>>> import numpy as np
>>> np.set_printoptions(precision=2, suppress=True, linewidth=120)
>>> def rnd(a):
...     return np.round(a, 2) + 0
... 
>>> X = np.load("test5.npy")
>>> X
array([[ 1,  1,  1,  1, -1, -1, -1, -1],
       [ 1, -1, -1,  1,  1, -1, -1,  1],
       [ 1, -1,  1, -1,  1, -1,  1, -1]])
>>> np.count_nonzero(X)
np.int64(24)
>>> np.linalg.rank(X)
Traceback (most recent call last):
  File "<python-input-6>", line 1, in <module>
    np.linalg.rank(X)
    ^^^^^^^^^^^^^^
AttributeError: module 'numpy.linalg' has no attribute 'rank'
>>> X.shape
(3, 8)
>>> rnd(np.linalg.norm(X))
np.float64(4.9)
>>> np.unravel_index(np.abs(X).argmax(), X.shape)
(np.int64(0), np.int64(0))
>>> rnd(np.linalg.svd(X, compute_uv=False))
array([2.83, 2.83, 2.83])
>>> X.sum(axis=0)
array([ 3, -1,  1,  1,  1, -3, -1, -1])
>>> X - X[0]
array([[ 0,  0,  0,  0,  0,  0,  0,  0],
       [ 0, -2, -2,  0,  2,  0,  0,  2],
       [ 0, -2,  0, -2,  2,  0,  2,  0]])
>>> rnd(np.linalg.norm(X, axis=1))
array([2.83, 2.83, 2.83])
>>> rnd(np.linalg.norm(X[2], 1)), rnd(np.linalg.norm(X[2], np.inf))
(np.float64(8.0), np.float64(1.0))
>>> rnd(np.linalg.norm(X, 2))
np.float64(2.83)
>>> M = np.array([[5.0, -5.0, 0.0], [0.0, 0.0, 0.0], [0.0, 5.0, 5.0]])
>>> M
array([[ 5., -5.,  0.],
       [ 0.,  0.,  0.],
       [ 0.,  5.,  5.]])
>>> # rank 2
>>> np.linalg.lstsq(M[:-1].T, M[-1])[2]
np.int32(1)
>>> rnd(M @ np.linalg.pinv(M) @ M)
array([[ 5., -5.,  0.],
       [ 0.,  0.,  0.],
       [ 0.,  5.,  5.]])
>>> np.allclose(M @ M.T, M.T @ M)
False
>>> (M + M.T) / 2
array([[ 5. , -2.5,  0. ],
       [-2.5,  0. ,  2.5],
       [ 0. ,  2.5,  5. ]])
>>> rnd(np.linalg.matrix_power(M, 4))
array([[ 625., -625.,    0.],
       [   0.,    0.,    0.],
       [   0.,  625.,  625.]])
>>> np.linalg.determinant(M)
Traceback (most recent call last):
  File "<python-input-24>", line 1, in <module>
    np.linalg.determinant(M)
    ^^^^^^^^^^^^^^^^^^^^^
AttributeError: module 'numpy.linalg' has no attribute 'determinant'
>>> np.allclose(M, M.T)
False
>>> rnd(np.linalg.det(M[::-1]))
np.float64(0.0)
>>> rnd(np.linalg.eigvals(M))
array([5., 5., 0.])
>>> rnd(np.linalg.det(2 * M)), rnd(np.linalg.det(M))
(np.float64(0.0), np.float64(0.0))
>>> rnd(np.linalg.eigvals(M).sum().real)
np.float64(10.0)
>>> rnd(np.linalg.det(M.T))
np.float64(0.0)
>>> np.poly(M)
array([  1., -10.,  25.,   0.])
>>> out = M[0, 0] * M[1:] - np.outer(M[1:, 0], M[0])
>>> out
array([[ 0.,  0.,  0.],
       [ 0., 25., 25.]])
>>> M[:, 0] / M[0, 0]
array([1., 0., 0.])
>>> np.linalg.matrix_rank(out), np.linalg.matrix_rank(M)
(np.int64(1), np.int64(2))
>>> m1 = np.loadtxt("layer18.csv", delimiter=",")
>>> m1
array([[-1.  , -0.7 ,  0.2 ,  1.  ],
       [-1.1 , -0.8 , -0.6 , -0.9 ],
       [-1.13, -0.45,  0.14,  0.67],
       [ 1.5 ,  1.3 , -0.8 ,  0.3 ]])
>>> Uu, sigma, VT = np.linalg.svd(M)
>>> rnd(sigma)
array([8.66, 5.  , 0.  ])
>>> np.argmax(sigma[:-1] / (sigma[1:] + 1e-6)) + 1
np.int64(2)
>>> out = Uu[:, :2] @ np.diag(sigma[:2]) @ VT[:2]
>>> rnd(np.linalg.norm(M - out) / np.linalg.norm(M))
np.float64(0.0)
>>> rnd(np.abs(M - out).max())
np.float64(0.0)
>>> rnd(np.linalg.norm(M - out, 2)), sigma[2]
(np.float64(0.0), np.float64(0.0))
>>> x = np.array([-1, -1, 0, 1, -2, 2, 0, -1])
>>> a = np.maximum(X @ x, 0)
>>> np.flatnonzero(a > 1e-9)
array([], dtype=int64)
>>> np.maximum(X @ x, 0) - np.maximum(-X @ x, 0)
array([ 0, -4, -4])
>>> a
array([0, 0, 0])
>>> X.T @ a
array([0, 0, 0, 0, 0, 0, 0, 0])
>>> E = np.loadtxt("dump.csv", delimiter=",")
>>> E
array([[3., 1., 1.],
       [1., 3., 1.],
       [1., 1., 3.]])
>>> E @ np.ones(3)
array([5., 5., 5.])
>>> np.fft.fft(E[0])
array([5.+0.j, 2.+0.j, 2.+0.j])
>>> E @ (-1.0) ** np.arange(3)
array([ 3., -1.,  3.])
>>> np.allclose(E @ E.T, E.T @ E)
True
>>> mat = np.array([[2, 0, 1, 3], [0, 3, 0, 0], [1, 0, 1, 2], [2, 0, 2, -2]])
>>> np.flatnonzero(np.linalg.matrix_power((mat != 0) + (mat.T != 0) + np.eye(4), 4)[1])
array([1])
>>> (mat != 0).astype(int)
array([[1, 0, 1, 1],
       [0, 1, 0, 0],
       [1, 0, 1, 1],
       [1, 0, 1, 1]])
>>> out = np.array([[0, 1], [-3, 3]])
>>> cent = np.kron(out, mat)
>>> cent
array([[ 0,  0,  0,  0,  2,  0,  1,  3],
       [ 0,  0,  0,  0,  0,  3,  0,  0],
       [ 0,  0,  0,  0,  1,  0,  1,  2],
       [ 0,  0,  0,  0,  2,  0,  2, -2],
       [-6,  0, -3, -9,  6,  0,  3,  9],
       [ 0, -9,  0,  0,  0,  9,  0,  0],
       [-3,  0, -3, -6,  3,  0,  3,  6],
       [-6,  0, -6,  6,  6,  0,  6, -6]])
>>> T = np.stack([mat, 3 * mat, mat[::-1]])
>>> T.sum(axis=0)
array([[10,  0,  6, 10],
       [ 1, 12,  1,  2],
       [ 4,  3,  4,  8],
       [10,  0,  9, -5]])
>>> rnd(np.linalg.norm(T, axis=(1, 2)))
array([ 6.4 , 19.21,  6.4 ])
>>> np.einsum("bij,cij->bc", T, T)
array([[ 41, 123,   0],
       [123, 369,   0],
       [  0,   0,  41]])
>>> rnd(np.linalg.det(T))
array([  -18., -1458.,   -18.])
>>> out = np.array([[-3, -9], [-2, -2], [4, -9], [-5, 4]])
>>> np.einsum("ik,kj->ij", mat, out)
array([[-17, -15],
       [ -6,  -6],
       [ -9, -10],
       [ 12, -44]])
>>> np.einsum("ij->j", mat)
array([5, 3, 4, 3])
>>> data = np.load("case18.npy")
>>> data
array([[ 2, -2,  2,  0],
       [-3, -2, -1,  2],
       [ 2, -2,  2,  0],
       [-3,  0, -1, -3]])
>>> # rows and columns are dependent
>>> rnd(np.linalg.norm(data, 2))
np.float64(5.98)
>>> rnd(np.linalg.norm(data, axis=0))
array([5.1 , 3.46, 3.16, 3.61])
>>> rk = np.linalg.matrix_rank(data)
>>> rk
np.int64(3)
>>> null = np.linalg.svd(data)[2][rk:].T
>>> np.linalg.matrix_rank(data.T @ data), np.linalg.matrix_rank(data @ data.T)
(np.int64(3), np.int64(3))
>>> rnd(data @ null)
array([[0.],
       [0.],
       [0.],
       [0.]])
>>> np.allclose(data @ null, 0)
True
>>> [int(np.linalg.matrix_rank(data[:i])) for i in range(1, len(data) + 1)]
[1, 2, 2, 3]
>>> null.shape
(4, 1)
>>> [int(np.linalg.matrix_rank(data[:, :j + 1])) for j in range(4)]
[1, 2, 3, 3]
>>> rnd(null[:, 0] / null[np.abs(null[:, 0]).round(6).argmax(), 0])
array([-0.52,  0.48,  1.  ,  0.19])
>>> out = data / np.linalg.norm(data, axis=1, keepdims=True)
>>> gram = out @ out.T
>>> rnd(np.degrees(np.arccos(np.clip(gram[1, 2], -1, 1))))
np.float64(105.79)
>>> np.argwhere(np.triu(np.abs(gram) > 0.95, 1))
array([[0, 2]])
>>> rnd(gram[1])
array([-0.27,  1.  , -0.27,  0.22])
>>> rnd(np.linalg.norm(out, axis=1))
array([1., 1., 1., 1.])
>>> (np.abs(gram) > 0.9).astype(int)
array([[1, 0, 1, 0],
       [0, 1, 0, 0],
       [1, 0, 1, 0],
       [0, 0, 0, 1]])
>>> Uu, sigma, VT = np.linalg.svd(data)
>>> vecs = VT[:(sigma > 1e-8).sum()]
>>> rng = np.random.default_rng(9449)
>>> x = data[3] + 2 * data[0] + rng.integers(2) * np.eye(4)[0]
>>> x
array([ 2., -4.,  3., -3.])
>>> rnd(np.diag(vecs.T @ vecs))
array([0.82, 0.85, 0.35, 0.98])
>>> rnd(np.linalg.norm(x - vecs.T @ vecs @ x))
np.float64(0.42)
>>> np.linalg.matrix_rank(np.vstack([data, x]))
np.int64(4)
>>> np.allclose(vecs.T @ vecs @ x, x)
False
>>> rnd(vecs.T @ vecs)
array([[ 0.82,  0.16,  0.34,  0.06],
       [ 0.16,  0.85, -0.31, -0.06],
       [ 0.34, -0.31,  0.35, -0.12],
       [ 0.06, -0.06, -0.12,  0.98]])
